$ python3 -q
>>> import numpy as np
>>> np.set_printoptions(precision=2, suppress=True, linewidth=140, sign=" ")
>>> tidy = lambda a: np.round(a, 2) + 0
>>> mat = np.load("block5.npy")
>>> print(mat)
[[ 0.35  0.85  0.99  0.35 -0.97]
 [-0.06 -0.21 -0.45 -0.06  0.35]
 [-0.2  -0.6  -0.92 -0.2   0.83]
 [ 0.06  0.21  0.45  0.06 -0.35]
 [ 0.14  0.45  0.81  0.14 -0.69]
 [ 0.29  0.78  0.98  0.29 -0.95]
 [ 0.35  0.85  0.99  0.35 -0.97]
 [-0.31 -0.81 -0.99 -0.31  0.96]
 [ 0.06  0.21  0.45  0.06 -0.35]
 [-0.02 -0.07 -0.16 -0.02  0.12]
 [-0.24 -0.69 -0.96 -0.24  0.89]
 [-0.04 -0.14 -0.31 -0.04  0.24]
 [-0.1  -0.34 -0.66 -0.1   0.54]
 [ 0.04  0.14  0.31  0.04 -0.24]
 [-0.14 -0.45 -0.81 -0.14  0.69]
 [-0.06 -0.21 -0.45 -0.06  0.35]
 [ 0.24  0.69  0.96  0.24 -0.89]
 [-0.33 -0.83 -0.99 -0.33  0.97]
 [-0.24 -0.69 -0.96 -0.24  0.89]
 [-0.31 -0.81 -0.99 -0.31  0.96]
 [ 0.22  0.65  0.94  0.22 -0.87]
 [ 0.2   0.6   0.92  0.2  -0.83]
 [-0.04 -0.14 -0.31 -0.04  0.24]
 [ 0.    0.    0.    0.    0.  ]
 [-0.22 -0.65 -0.94 -0.22  0.87]
 [ 0.18  0.56  0.89  0.18 -0.79]
 [-0.14 -0.45 -0.81 -0.14  0.69]
 [-0.08 -0.27 -0.56 -0.08  0.45]
 [ 0.45  0.93  1.    0.45 -0.99]
 [ 0.08  0.27  0.56  0.08 -0.45]
 [ 0.1   0.34  0.66  0.1  -0.54]
 [-0.4  -0.9  -1.   -0.4   0.99]
 [ 0.18  0.56  0.89  0.18 -0.79]
 [-0.22 -0.65 -0.94 -0.22  0.87]
 [ 0.04  0.14  0.31  0.04 -0.24]]
>>> # columns 0 and 3 are equal
>>> print(np.linalg.cond(mat) > 100)
True
>>> print(np.linalg.matrix_rank(mat, rtol=0.1))
1
>>> print(np.argsort(-np.linalg.norm(mat, axis=0).round(6), kind="stable")[:3])
[ 2  4  1]
>>> left, sv, Vt = np.linalg.svd(mat)
>>> print(tidy(sv))
[ 7.27  0.65  0.1   0.02  0.  ]
>>> A2 = left[:, :4] @ np.diag(sv[:4]) @ Vt[:4]
>>> print(tidy(np.abs(mat - A2).max()))
0.0
>>> A2 = np.array([[0, 0, 2, 1, 0, 2, 0, 2, 1, 2],
...     [0, 0, 1, 1, 0, 2, 0, 0, 2, 2],
...     [2, 2, 2, 2, 2, 2, 0, 2, 2, 2],
...     [1, 0, 2, 2, 0, 1, 2, 0, 2, 2],
...     [0, 0, 1, 0, 1, 1, 0, 2, 0, 0],
...     [1, 1, 1, 1, 2, 2, 1, 0, 0, 0],
...     [0, 1, 2, 0, 1, 2, 0, 0, 1, 2],
...     [1, 2, 1, 0, 2, 2, 2, 0, 0, 1],
...     [0, 0, 0, 2, 0, 2, 2, 2, 0, 0],
...     [0, 1, 0, 0, 2, 0, 0, 1, 2, 1]])
>>> m1 = A2 - A2.T
>>> print(m1)
[[ 0  0  0  0  0  1  0  1  1  2]
 [ 0  0 -1  1  0  1 -1 -2  2  1]
 [ 0  1  0  0  1  1 -2  1  2  2]
 [ 0 -1  0  0  0  0  2  0  0  2]
 [ 0  0 -1  0  0 -1 -1  0  0 -2]
 [-1 -1 -1  0  1  0 -1 -2 -2  0]
 [ 0  1  2 -2  1  1  0 -2 -1  2]
 [-1  2 -1  0  0  2  2  0 -2  0]
 [-1 -2 -2  0  0  2  1  2  0 -2]
 [-2 -1 -2 -2  2  0 -2  0  2  0]]
>>> x0 = np.array([2, 0, 2, -1, 2, 1, 1, -3, -2, 2])
>>> print(tidy(np.linalg.eigvals(m1).real))
[ 0.  0.  0.  0.  0.  0.  0.  0.  0.  0.]
>>> print(tidy(np.linalg.svd(m1, compute_uv=False)))
[ 6.25  6.25  4.76  4.76  3.17  3.17  1.78  1.78  0.36  0.36]
>>> Q = np.linalg.solve(np.eye(10) - m1, np.eye(10) + m1)
>>> print(tidy(Q @ Q.T))
[[ 1.  0.  0.  0.  0.  0.  0.  0.  0.  0.]
 [ 0.  1.  0.  0.  0.  0.  0.  0.  0.  0.]
 [ 0.  0.  1.  0.  0.  0.  0.  0.  0.  0.]
 [ 0.  0.  0.  1.  0.  0.  0.  0.  0.  0.]
 [ 0.  0.  0.  0.  1.  0.  0.  0.  0.  0.]
 [ 0.  0.  0.  0.  0.  1.  0.  0.  0.  0.]
 [ 0.  0.  0.  0.  0.  0.  1.  0.  0.  0.]
 [ 0.  0.  0.  0.  0.  0.  0.  1.  0.  0.]
 [ 0.  0.  0.  0.  0.  0.  0.  0.  1.  0.]
 [ 0.  0.  0.  0.  0.  0.  0.  0.  0.  1.]]
>>> left, sv, Vt = np.linalg.svd(m1, full_matrices=False)
>>> print(tidy(sv))
[ 6.25  6.25  4.76  4.76  3.17  3.17  1.78  1.78  0.36  0.36]
>>> print(left.shape, sv.shape, Vt.shape)
(10, 10) (10,) (10, 10)
>>> print(tidy(left.T @ m1 @ Vt.T))
[[ 6.25  0.    0.    0.    0.    0.    0.    0.    0.    0.  ]
 [ 0.    6.25  0.    0.    0.    0.    0.    0.    0.    0.  ]
 [ 0.    0.    4.76  0.    0.    0.    0.    0.    0.    0.  ]
 [ 0.    0.    0.    4.76  0.    0.    0.    0.    0.    0.  ]
 [ 0.    0.    0.    0.    3.17  0.    0.    0.    0.    0.  ]
 [ 0.    0.    0.    0.    0.    3.17  0.    0.    0.    0.  ]
 [ 0.    0.    0.    0.    0.    0.    1.78  0.    0.    0.  ]
 [ 0.    0.    0.    0.    0.    0.    0.    1.78  0.    0.  ]
 [ 0.    0.    0.    0.    0.    0.    0.    0.    0.36  0.  ]
 [ 0.    0.    0.    0.    0.    0.    0.    0.    0.    0.36]]
>>> print(np.allclose(left * sv @ Vt, m1))
True
>>> print(tidy(sv / sv[0]))
[ 1.    1.    0.76  0.76  0.51  0.51  0.29  0.29  0.06  0.06]
>>> w1 = np.array([[1, 1, 0, 2, 0, 0],
...     [2, 1, 2, 2, 1, 2],
...     [1, 1, 0, 0, 2, 0],
...     [2, 0, 1, 2, 0, 0],
...     [0, 2, 0, 1, 1, 1],
...     [2, 0, 1, 1, 0, 0],
...     [0, 0, 0, 0, 1, 1],
...     [1, 0, 1, 1, 1, 2],
...     [1, 2, 1, 2, 2, 2],
...     [2, 2, 1, 1, 1, 0]])
>>> beta = np.array([-2, 2, 0, 0, -1, 1])
>>> hid = np.maximum(m1 @ w1 + beta, 0)
>>> print(hid)
[[  6   8   5   6   4   5]
 [  3   7   3   6   0   0]
 [  9  13   8  11   6   8]
 [  0   5   0   0   2   1]
 [  0   0   0   0   0   0]
 [  0   0   0   0   0   0]
 [  1   9   0   0   3   0]
 [  2   0   4   0   0   3]
 [  0   0   0   0   0   2]
 [  0   5   0   0   0   3]]
>>> Z = np.array([[-1, -4, 2],
...     [-1, -5, -5],
...     [-5, 5, -5],
...     [2, 4, 0],
...     [3, 1, -2],
...     [2, 2, 1]])
>>> print((hid @ Z).round(6).argmax(axis=1))
[ 1  1  1  0  0  0  0  1  0  0]
>>> x0 = np.array([-2, 3, 3, -3, 0, 0])
>>> h1 = np.maximum(hid @ x0, 0)
>>> print(np.maximum(hid @ x0, 0) - np.maximum(-hid @ x0, 0))
[  9   6  12  15   0   0  25   8   0  15]
>>> print(np.flatnonzero(h1 > 1e-9))
[ 0  1  2  3  6  7  9]
>>> print(np.maximum(hid @ (3 * x0), 0))
[ 27  18  36  45   0   0  75  24   0  45]
>>> print(h1)
[  9   6  12  15   0   0  25   8   0  15]
>>> print(hid * (h1 > 1e-9)[:, None])
[[  6   8   5   6   4   5]
 [  3   7   3   6   0   0]
 [  9  13   8  11   6   8]
 [  0   5   0   0   2   1]
 [  0   0   0   0   0   0]
 [  0   0   0   0   0   0]
 [  1   9   0   0   3   0]
 [  2   0   4   0   0   3]
 [  0   0   0   0   0   0]
 [  0   5   0   0   0   3]]
>>> print(tidy(np.tanh(hid @ x0)))
[ 1.  1.  1.  1.  0.  0.  1.  1.  0.  1.]
>>> A2 = np.array([[-3, 2], [2, 1], [-2, -3]])
>>> X = np.kron(np.eye(3, dtype=int), A2)
>>> print(X)
[[-3  2  0  0  0  0]
 [ 2  1  0  0  0  0]
 [-2 -3  0  0  0  0]
 [ 0  0 -3  2  0  0]
 [ 0  0  2  1  0  0]
 [ 0  0 -2 -3  0  0]
 [ 0  0  0  0 -3  2]
 [ 0  0  0  0  2  1]
 [ 0  0  0  0 -2 -3]]
>>> A2 = X / np.sqrt((X ** 2).mean(axis=1, keepdims=True))
>>> print(tidy(A2[6]))
[ 0.    0.    0.    0.   -2.04  1.36]
>>> print(tidy(np.linalg.norm(A2, axis=1)))
[ 2.45  2.45  2.45  2.45  2.45  2.45  2.45  2.45  2.45]
>>> print(np.linalg.matrix_rank(X - X.mean(axis=1, keepdims=True)))
5
>>> print(tidy(X - X.mean(axis=1, keepdims=True)))
[[-2.83  2.17  0.17  0.17  0.17  0.17]
 [ 1.5   0.5  -0.5  -0.5  -0.5  -0.5 ]
 [-1.17 -2.17  0.83  0.83  0.83  0.83]
 [ 0.17  0.17 -2.83  2.17  0.17  0.17]
 [-0.5  -0.5   1.5   0.5  -0.5  -0.5 ]
 [ 0.83  0.83 -1.17 -2.17  0.83  0.83]
 [ 0.17  0.17  0.17  0.17 -2.83  2.17]
 [-0.5  -0.5  -0.5  -0.5   1.5   0.5 ]
 [ 0.83  0.83  0.83  0.83 -1.17 -2.17]]
>>> Q, evecs = np.linalg.qr(X[:, :1])[0], np.linalg.qr(X[:, 1:])[0]
>>> sv = np.linalg.svd(Q.T @ evecs, compute_uv=False)
>>> print((sv > 0.9).sum())
0
>>> Q, r_ = np.linalg.qr(X)
>>> print(Q.shape, r_.shape)
(9, 6) (6, 6)
>>> print(tidy(Q.T @ Q))
[[ 1.  0.  0.  0.  0.  0.]
 [ 0.  1.  0.  0.  0.  0.]
 [ 0.  0.  1.  0.  0.  0.]
 [ 0.  0.  0.  1.  0.  0.]
 [ 0.  0.  0.  0.  1.  0.]
 [ 0.  0.  0.  0.  0.  1.]]
>>> print(np.trace(Q @ Q.T))
6.0
>>> print(np.allclose(r_.T @ r_, X.T @ X))
True
>>> print(tidy(abs(r_[0, 0])), tidy(np.linalg.norm(X[:, 0])))
4.12 4.12
>>> hat = X @ np.linalg.solve(X.T @ X, X.T)
>>> print(np.trace(hat))
6.0
>>> print(tidy(hat @ X[:, 5]))
[ 0.  0.  0.  0.  0.  0.  2.  1. -3.]
>>> print(tidy(np.diag(hat)))
[ 0.93  0.28  0.79  0.93  0.28  0.79  0.93  0.28  0.79]
>>> print(np.linalg.matrix_rank(np.eye(9) - hat))
3
>>> print(tidy(hat))
[[ 0.93 -0.22 -0.12  0.    0.    0.    0.    0.    0.  ]
 [-0.22  0.28 -0.39  0.    0.    0.    0.    0.    0.  ]
 [-0.12 -0.39  0.79  0.    0.    0.    0.    0.    0.  ]
 [ 0.    0.    0.    0.93 -0.22 -0.12  0.    0.    0.  ]
 [ 0.    0.    0.   -0.22  0.28 -0.39  0.    0.    0.  ]
 [ 0.    0.    0.   -0.12 -0.39  0.79  0.    0.    0.  ]
 [ 0.    0.    0.    0.    0.    0.    0.93 -0.22 -0.12]
 [ 0.    0.    0.    0.    0.    0.   -0.22  0.28 -0.39]
 [ 0.    0.    0.    0.    0.    0.   -0.12 -0.39  0.79]]
>>> print(np.allclose(hat @ hat, hat))
True
>>> F = np.load("layer6.npy")
>>> print(F)
[[  8   4   8  -4   4  -8   4]
 [  4   6   4   2   2 -10  -2]
 [  8   4   8  -4   4  -8   4]
 [ -4   2  -4   8   0  -4  -8]
 [  4   2   4   0   4  -6   0]
 [ -8 -10  -8  -4  -6  19   4]
 [  4  -2   4  -8   0   4   8]]
>>> # columns 0 and 2 are equal
>>> left, sv, Vt = np.linalg.svd(F)
>>> print(tidy(sv))
[ 35.76  22.62   2.63   0.     0.     0.     0.  ]
>>> A2 = left[:, :3] @ np.diag(sv[:3]) @ Vt[:3]
>>> print(np.linalg.matrix_rank(F, rtol=0.05))
3
>>> print(tidy(np.abs(F - A2).max()))
0.0
>>> print(tidy(A2))
[[  8.   4.   8.  -4.   4.  -8.   4.]
 [  4.   6.   4.   2.   2. -10.  -2.]
 [  8.   4.   8.  -4.   4.  -8.   4.]
 [ -4.   2.  -4.   8.   0.  -4.  -8.]
 [  4.   2.   4.   0.   4.  -6.   0.]
 [ -8. -10.  -8.  -4.  -6.  19.   4.]
 [  4.  -2.   4.  -8.   0.   4.   8.]]
>>> data = np.load("mat.npy")
>>> print(tidy(data))
[[ 18.98   3.27  -5.38]
 [ 15.5   11.35   5.57]
 [ 13.11  12.66   8.23]
 [ -4.01  11.88  15.58]
 [-15.16 -11.59  -6.  ]
 [ 18.43   7.77   0.05]
 [  1.01 -12.88 -15.27]
 [ 14.34  -5.24 -12.92]
 [-18.84  -6.52   1.59]
 [ 18.82   6.59  -1.5 ]
 [ -7.9  -13.84 -12.08]
 [-14.72 -11.86  -6.53]
 [  2.03  13.55  14.57]
 [ 18.94   6.05  -2.17]
 [-17.62   0.82   9.42]
 [ -1.66 -13.48 -14.68]]
>>> # looks like rank 2
>>> left, sv = np.linalg.svd(data)
Traceback (most recent call last):
  File "<python-input-77>", line 1, in <module>
    left, sv = np.linalg.svd(data)
    ^^^^^^^^
ValueError: too many values to unpack (expected 2)
>>> left, sv, Vt = np.linalg.svd(data, full_matrices=False)
>>> print(left.shape, sv.shape, Vt.shape)
(16, 3) (3,) (3, 3)
>>> print((sv > 1e-8).sum())
2
>>> print(tidy(Vt @ Vt.T))
[[ 1.  0.  0.]
 [ 0.  1.  0.]
 [ 0.  0.  1.]]
>>> print(tidy(np.abs(Vt[0])))
[ 0.8   0.55  0.25]
>>> print(tidy(sv / sv[0]))
[ 1.    0.76  0.  ]
>>> print(tidy(left.T @ data @ Vt.T))
[[ 63.79   0.     0.  ]
 [  0.    48.28   0.  ]
 [  0.     0.     0.  ]]
